In [1]: import numpy as np

In [2]: import numpy.linalg as la

In [3]: np.set_printoptions(precision=2, suppress=True, linewidth=140, legacy="1.25")

In [4]: def tidy(a):
   ...:     return np.round(a, 2) + 0
   ...: 

In [5]: X = np.diag(10 * np.array([-1, -1, 2, -3, -3, 3])) + np.array([[-8, -7, 1, -9, -3, 1],
   ...:     [7, -3, 6, 8, 2, 9],
   ...:     [-7, 6, -9, -7, -8, 1],
   ...:     [-2, -1, 3, 9, -1, -5],
   ...:     [-9, -7, -4, 8, -1, 8],
   ...:     [-5, -1, -5, -5, 0, -8]])

In [6]: X
Out[6]: 
array([[-18,  -7,   1,  -9,  -3,   1],
       [  7, -13,   6,   8,   2,   9],
       [ -7,   6,  11,  -7,  -8,   1],
       [ -2,  -1,   3, -21,  -1,  -5],
       [ -9,  -7,  -4,   8, -31,   8],
       [ -5,  -1,  -5,  -5,   0,  22]])

In [7]: rng = np.random.default_rng(836459)

In [8]: M2 = X + rng.integers(-2, 3, (6, 3)) @ rng.integers(-2, 3, (3, 6))

In [9]: M2
Out[9]: 
array([[-21,  -7,   2,  -3,  -7,   1],
       [  9, -17,   0,  10,   4,  15],
       [ -6,   4,   9, -15,  -2,   1],
       [  0,   3,   7, -25,  -1,  -9],
       [ -7, -11, -10,  10, -29,  14],
       [ -5,   5,   2,  -5,  -4,  16]])

In [10]: la.matrix_rank(M2 - X, tol=1e-8)
Out[10]: 3

In [11]: M2 - X
Out[11]: 
array([[-3,  0,  1,  6, -4,  0],
       [ 2, -4, -6,  2,  2,  6],
       [ 1, -2, -2, -8,  6,  0],
       [ 2,  4,  4, -4,  0, -4],
       [ 2, -4, -6,  2,  2,  6],
       [ 0,  6,  7,  0, -4, -6]])

In [12]: tidy(la.svd(M2 - X, compute_uv=False))
Out[12]: array([19.6 , 13.29,  3.9 ,  0.  ,  0.  ,  0.  ])

In [13]: x0 = np.array([3, 1, 0, 2, 2, 0])

In [14]: X @ np.ones(6)
Out[14]: array([-35.,  19.,  -4., -27., -35.,   6.])

In [15]: la.norm(X @ x0) <= la.norm(X, 2) * la.norm(x0) + 1e-9
Out[15]: True

In [16]: X @ (2 * x0)
Out[16]: array([-170,   56,  -90, -102, -160,  -52])

In [17]: X * x0
Out[17]: 
array([[-54,  -7,   0, -18,  -6,   0],
       [ 21, -13,   0,  16,   4,   0],
       [-21,   6,   0, -14, -16,   0],
       [ -6,  -1,   0, -42,  -2,   0],
       [-27,  -7,   0,  16, -62,   0],
       [-15,  -1,   0, -10,   0,   0]])

In [18]: np.einsum("ij,j->i", X, x0)
Out[18]: array([-85,  28, -45, -51, -80, -26])

In [19]: tidy(la.norm(X))
Out[19]: 58.86

In [20]: la.matrix_rank(X)
Out[20]: 6

In [21]: X - X[0]
Out[21]: 
array([[  0,   0,   0,   0,   0,   0],
       [ 25,  -6,   5,  17,   5,   8],
       [ 11,  13,  10,   2,  -5,   0],
       [ 16,   6,   2, -12,   2,  -6],
       [  9,   0,  -5,  17, -28,   7],
       [ 13,   6,  -6,   4,   3,  21]])

In [22]: X.shape
Out[22]: (6, 6)

In [23]: X.sum(axis=1)
Out[23]: array([-35,  19,  -4, -27, -35,   6])

In [24]: np.count_nonzero(X)
Out[24]: 35

In [25]: r0 = np.array([1, 0, 0])

In [26]: np.polyval(r0, X[3])
Out[26]: array([  4,   1,   9, 441,   1,  25])

In [27]: np.array([np.convolve(row, r0, "same") for row in X])
Out[27]: 
array([[ -7,   1,  -9,  -3,   1,   0],
       [-13,   6,   8,   2,   9,   0],
       [  6,  11,  -7,  -8,   1,   0],
       [ -1,   3, -21,  -1,  -5,   0],
       [ -7,  -4,   8, -31,   8,   0],
       [ -1,  -5,  -5,   0,  22,   0]])

In [28]: np.cross(X[3, :3], X[2, :3])
Out[28]: array([-29,   1, -19])

In [29]: np.convolve(X[3], r0)
Out[29]: array([ -2,  -1,   3, -21,  -1,  -5,   0,   0])

In [30]: q, _ = la.qr(np.array([[1.4, -0.1, 1.2, -0.7, 0.8, -0.4],
    ...:     [0.8, 1.0, 1.9, -0.3, 0.6, 0.4],
    ...:     [-0.3, -0.7, -0.8, -0.3, -1.4, 0.0],
    ...:     [-1.1, 0.5, -1.2, 0.1, -1.3, 0.3],
    ...:     [1.9, -0.4, -0.6, 1.2, -0.4, 0.4],
    ...:     [0.5, 0.4, 1.4, -2.0, 0.1, 1.2],
    ...:     [0.2, 0.1, -0.5, -0.1, 0.7, -1.5],
    ...:     [-1.5, 1.1, -1.1, 0.6, -0.2, 0.3],
    ...:     [1.0, 0.5, 0.3, 0.3, 1.0, -0.5]]))

In [31]: arr = q @ q.T

In [32]: tidy(arr)
Out[32]: 
array([[ 0.31,  0.16,  0.04, -0.11,  0.03,  0.15,  0.23, -0.27,  0.15],
       [ 0.16,  0.91, -0.06,  0.13, -0.06, -0.05, -0.13, -0.03,  0.09],
       [ 0.04, -0.06,  0.58,  0.34,  0.04, -0.01,  0.07, -0.25, -0.23],
       [-0.11,  0.13,  0.34,  0.6 ,  0.06,  0.05,  0.11,  0.27, -0.04],
       [ 0.03, -0.06,  0.04,  0.06,  0.92, -0.03, -0.13, -0.04,  0.2 ],
       [ 0.15, -0.05, -0.01,  0.05, -0.03,  0.96, -0.08,  0.03,  0.02],
       [ 0.23, -0.13,  0.07,  0.11, -0.13, -0.08,  0.73,  0.02,  0.29],
       [-0.27, -0.03, -0.25,  0.27, -0.04,  0.03,  0.02,  0.63,  0.13],
       [ 0.15,  0.09, -0.23, -0.04,  0.2 ,  0.02,  0.29,  0.13,  0.36]])

In [33]: # a projection of rank 6

In [34]: labels = rng.permutation(9)

In [35]: labels
Out[35]: array([2, 0, 3, 4, 8, 5, 6, 1, 7])

In [36]: M2 = arr[labels][:, labels]

In [37]: tidy(np.sort(np.abs(la.eigvals(M2))))
Out[37]: array([0., 0., 0., 1., 1., 1., 1., 1., 1.])

In [38]: tidy(np.diag(M2))
Out[38]: array([0.58, 0.31, 0.6 , 0.92, 0.36, 0.96, 0.73, 0.91, 0.63])

In [39]: tidy(la.det(M2)), tidy(la.det(arr[labels]))
Out[39]: (0.0, 0.0)

In [40]: np.trace(M2)
Out[40]: 6.0

In [41]: r0 = np.array([-3, 0])

In [42]: tidy(np.polyval(r0, arr[4]))
Out[42]: array([-0.09,  0.17, -0.13, -0.17, -2.77,  0.08,  0.39,  0.13, -0.61])

In [43]: tidy(np.correlate(arr[4], arr[3], "full"))
Out[43]: array([ 0.  ,  0.01, -0.01,  0.01, -0.02,  0.28,  0.08,  0.03,  0.06,  0.63,  0.31,  0.04, -0.16,  0.09,  0.08,  0.03, -0.02])

In [44]: tidy(np.trace(arr))
Out[44]: 6.0

In [45]: tidy(la.det(arr))
Out[45]: 0.0

In [46]: tidy((arr + arr.T) / 2)
Out[46]: 
array([[ 0.31,  0.16,  0.04, -0.11,  0.03,  0.15,  0.23, -0.27,  0.15],
       [ 0.16,  0.91, -0.06,  0.13, -0.06, -0.05, -0.13, -0.03,  0.09],
       [ 0.04, -0.06,  0.58,  0.34,  0.04, -0.01,  0.07, -0.25, -0.23],
       [-0.11,  0.13,  0.34,  0.6 ,  0.06,  0.05,  0.11,  0.27, -0.04],
       [ 0.03, -0.06,  0.04,  0.06,  0.92, -0.03, -0.13, -0.04,  0.2 ],
       [ 0.15, -0.05, -0.01,  0.05, -0.03,  0.96, -0.08,  0.03,  0.02],
       [ 0.23, -0.13,  0.07,  0.11, -0.13, -0.08,  0.73,  0.02,  0.29],
       [-0.27, -0.03, -0.25,  0.27, -0.04,  0.03,  0.02,  0.63,  0.13],
       [ 0.15,  0.09, -0.23, -0.04,  0.2 ,  0.02,  0.29,  0.13,  0.36]])

In [47]: vals, V = la.eigh(arr)

In [48]: (vals > 1e-8).sum(), (vals < -1e-8).sum()
Out[48]: (6, 0)

In [49]: vals.sum(), tidy(np.trace(arr))
Out[49]: (6.0, 6.0)

In [50]: tidy(V @ np.diag(vals) @ V.T)
Out[50]: 
array([[ 0.31,  0.16,  0.04, -0.11,  0.03,  0.15,  0.23, -0.27,  0.15],
       [ 0.16,  0.91, -0.06,  0.13, -0.06, -0.05, -0.13, -0.03,  0.09],
       [ 0.04, -0.06,  0.58,  0.34,  0.04, -0.01,  0.07, -0.25, -0.23],
       [-0.11,  0.13,  0.34,  0.6 ,  0.06,  0.05,  0.11,  0.27, -0.04],
       [ 0.03, -0.06,  0.04,  0.06,  0.92, -0.03, -0.13, -0.04,  0.2 ],
       [ 0.15, -0.05, -0.01,  0.05, -0.03,  0.96, -0.08,  0.03,  0.02],
       [ 0.23, -0.13,  0.07,  0.11, -0.13, -0.08,  0.73,  0.02,  0.29],
       [-0.27, -0.03, -0.25,  0.27, -0.04,  0.03,  0.02,  0.63,  0.13],
       [ 0.15,  0.09, -0.23, -0.04,  0.2 ,  0.02,  0.29,  0.13,  0.36]])

In [51]: tidy(la.eigvalsh(arr @ arr))
Out[51]: array([0., 0., 0., 1., 1., 1., 1., 1., 1.])

In [52]: tidy(vals)
Out[52]: array([0., 0., 0., 1., 1., 1., 1., 1., 1.])

In [53]: tidy(la.svd(arr, compute_uv=False))
Out[53]: array([1., 1., 1., 1., 1., 1., 0., 0., 0.])

In [54]: np.unique(vals.round(6) + 0, return_counts=True)[1]
Out[54]: array([3, 6])

In [55]: W = np.array([[3, 2],
    ...:     [2, 0],
    ...:     [5, 4],
    ...:     [0, 5],
    ...:     [1, 1],
    ...:     [5, 3],
    ...:     [3, 3],
    ...:     [0, 0],
    ...:     [0, 2]])

In [56]: c = np.array([-3, -6])

In [57]: hid = np.maximum(arr @ W + c, 0)

In [58]: (hid > 0).astype(int)
Out[58]: 
array([[0, 0],
       [0, 0],
       [1, 0],
       [0, 0],
       [0, 0],
       [1, 0],
       [0, 0],
       [0, 0],
       [0, 0]])

In [59]: tidy((hid > 0).mean(axis=0))
Out[59]: array([0.22, 0.  ])

In [60]: tidy(hid)
Out[60]: 
array([[0.  , 0.  ],
       [0.  , 0.  ],
       [0.09, 0.  ],
       [0.  , 0.  ],
       [0.  , 0.  ],
       [1.82, 0.  ],
       [0.  , 0.  ],
       [0.  , 0.  ],
       [0.  , 0.  ]])

In [61]: cent = np.array([[2, 2], [-2, -2]])

In [62]: W @ cent
Out[62]: 
array([[  2,   2],
       [  4,   4],
       [  2,   2],
       [-10, -10],
       [  0,   0],
       [  4,   4],
       [  0,   0],
       [  0,   0],
       [ -4,  -4]])

In [63]: J = np.load("dump.npy")

In [64]: J
Out[64]: 
array([[2, 4, 1, 2, 2, 0, 3, 3, 3, 1, 0, 2, 4, 4],
       [4, 6, 1, 2, 4, 5, 5, 2, 3, 2, 4, 0, 1, 5],
       [1, 1, 6, 4, 4, 4, 4, 3, 4, 5, 3, 2, 3, 2],
       [2, 2, 4, 4, 1, 0, 2, 1, 4, 0, 2, 1, 3, 3],
       [2, 4, 4, 1, 4, 5, 1, 5, 1, 2, 1, 5, 3, 5],
       [0, 5, 4, 0, 5, 0, 3, 2, 5, 2, 1, 3, 2, 3],
       [3, 5, 4, 2, 1, 3, 0, 4, 0, 2, 3, 0, 1, 1],
       [3, 2, 3, 1, 5, 2, 4, 6, 5, 6, 6, 5, 2, 6],
       [3, 3, 4, 4, 1, 5, 0, 5, 4, 2, 3, 0, 0, 2],
       [1, 2, 5, 0, 2, 2, 2, 6, 2, 6, 0, 3, 2, 2],
       [0, 4, 3, 2, 1, 1, 3, 6, 3, 0, 0, 4, 6, 3],
       [2, 0, 2, 1, 5, 3, 0, 5, 0, 3, 4, 6, 2, 2],
       [4, 1, 3, 3, 3, 2, 1, 2, 0, 2, 6, 2, 6, 4],
       [4, 5, 2, 3, 5, 3, 1, 6, 2, 2, 3, 2, 4, 6]])

In [65]: # symmetric

In [66]: labels = rng.permutation(14)

In [67]: labels
Out[67]: array([ 9,  4,  1, 13,  2,  6,  8,  5, 12,  0, 11,  7,  3, 10])

In [68]: M2 = J[labels][:, labels]

In [69]: np.trace(M2)
Out[69]: 56

In [70]: np.diag(M2)
Out[70]: array([6, 4, 6, 6, 6, 0, 4, 0, 6, 2, 6, 6, 4, 0])

In [71]: np.allclose(M2, J)
Out[71]: False

In [72]: np.trace(J)
Out[72]: 56

In [73]: M2 = J[0, 0] * J[1:] - np.outer(J[1:, 0], J[0])

In [74]: M2
Out[74]: 
array([[  0,  -4,  -2,  -4,   0,  10,  -2,  -8,  -6,   0,   8,  -8, -14,  -6],
       [  0,  -2,  11,   6,   6,   8,   5,   3,   5,   9,   6,   2,   2,   0],
       [  0,  -4,   6,   4,  -2,   0,  -2,  -4,   2,  -2,   4,  -2,  -2,  -2],
       [  0,   0,   6,  -2,   4,  10,  -4,   4,  -4,   2,   2,   6,  -2,   2],
       [  0,  10,   8,   0,  10,   0,   6,   4,  10,   4,   2,   6,   4,   6],
       [  0,  -2,   5,  -2,  -4,   6,  -9,  -1,  -9,   1,   6,  -6, -10, -10],
       [  0,  -8,   3,  -4,   4,   4,  -1,   3,   1,   9,  12,   4,  -8,   0],
       [  0,  -6,   5,   2,  -4,  10,  -9,   1,  -1,   1,   6,  -6, -12,  -8],
       [  0,   0,   9,  -2,   2,   4,   1,   9,   1,  11,   0,   4,   0,   0],
       [  0,   8,   6,   4,   2,   2,   6,  12,   6,   0,   0,   8,  12,   6],
       [  0,  -8,   2,  -2,   6,   6,  -6,   4,  -6,   4,   8,   8,  -4,  -4],
       [  0, -14,   2,  -2,  -2,   4, -10,  -8, -12,   0,  12,  -4,  -4,  -8],
       [  0,  -6,   0,  -2,   2,   6, -10,   0,  -8,   0,   6,  -4,  -8,  -4]])

In [75]: la.matrix_rank(M2), la.matrix_rank(J)
Out[75]: (13, 14)

In [76]: M2 @ M2
ValueError: matmul: Input operand 1 has a mismatch in its core dimension 0, with gufunc signature (n?,k),(k,m?)->(n?,m?) (size 13 is different from 14)


In [77]: cov = M2.T @ M2

In [78]: la.matrix_rank(cov)
Out[78]: 13

In [79]: (M2 @ M2.T).shape
Out[79]: (13, 13)

In [80]: x0 = np.array([3, 2, 7, 4, 7, 7, 1, 2, 6, 5, 9, 3, 6, 5])

In [81]: target = J @ x0

In [82]: target
Out[82]: array([125, 206, 239, 143, 203, 165, 139, 274, 182, 157, 147, 181, 213, 226])

In [83]: tidy(la.solve(J, J[:, 10]))
Out[83]: array([0., 0., 0., 0., 0., 0., 0., 0., 0., 0., 1., 0., 0., 0.])

In [84]: tidy(la.solve(J, 5 * target))
Out[84]: array([15., 10., 35., 20., 35., 35.,  5., 10., 30., 25., 45., 15., 30., 25.])

In [85]: la.solve(J, target[:-1])
ValueError: solve1: Input operand 1 has a mismatch in its core dimension 0, with gufunc signature (m,m),(m)->(m) (size 13 is different from 14)


In [86]: E = np.loadtxt("block3.csv", delimiter=",")

In [87]: E
Out[87]: 
array([[ -9.,   8.,  -7.,  -3.],
       [ -7.,   8.,  -5.,  -2.],
       [  0.,  -2.,   2.,  -1.],
       [ 26., -14.,  16.,  11.]])

In [88]: r0 = np.array([2, 1, -2, 0])

In [89]: M2 = E + np.outer(r0, np.eye(4)[0])

In [90]: la.matrix_rank(la.inv(M2) - la.inv(E), tol=1e-8)
Out[90]: 1

In [91]: tidy(la.det(M2) / la.det(E)), tidy(1 + la.solve(E, r0)[0])
Out[91]: (2.9, 2.9)

In [92]: np.argsort(-la.norm(E, axis=0).round(6), kind="stable")[:3]
Out[92]: array([0, 2, 1])

In [93]: la.matrix_rank(E, rtol=0.1)
Out[93]: 2

In [94]: tidy(np.abs(la.svd(E)[2][-1]))
Out[94]: array([0.55, 0.13, 0.24, 0.79])

In [95]: q = E.astype(float).copy()

In [96]: for j in range(4):
    ...:     q[:, j] -= q[:, :j] @ (q[:, :j].T @ q[:, j])
    ...:     q[:, j] /= la.norm(q[:, j])
    ...: 

In [97]: tidy(q.T @ q)
Out[97]: 
array([[1., 0., 0., 0.],
       [0., 1., 0., 0.],
       [0., 0., 1., 0.],
       [0., 0., 0., 1.]])

In [98]: tidy(q)
Out[98]: 
array([[-0.32,  0.48, -0.21, -0.79],
       [-0.25,  0.71,  0.54,  0.38],
       [ 0.  , -0.38,  0.81, -0.45],
       [ 0.92,  0.36,  0.07, -0.17]])
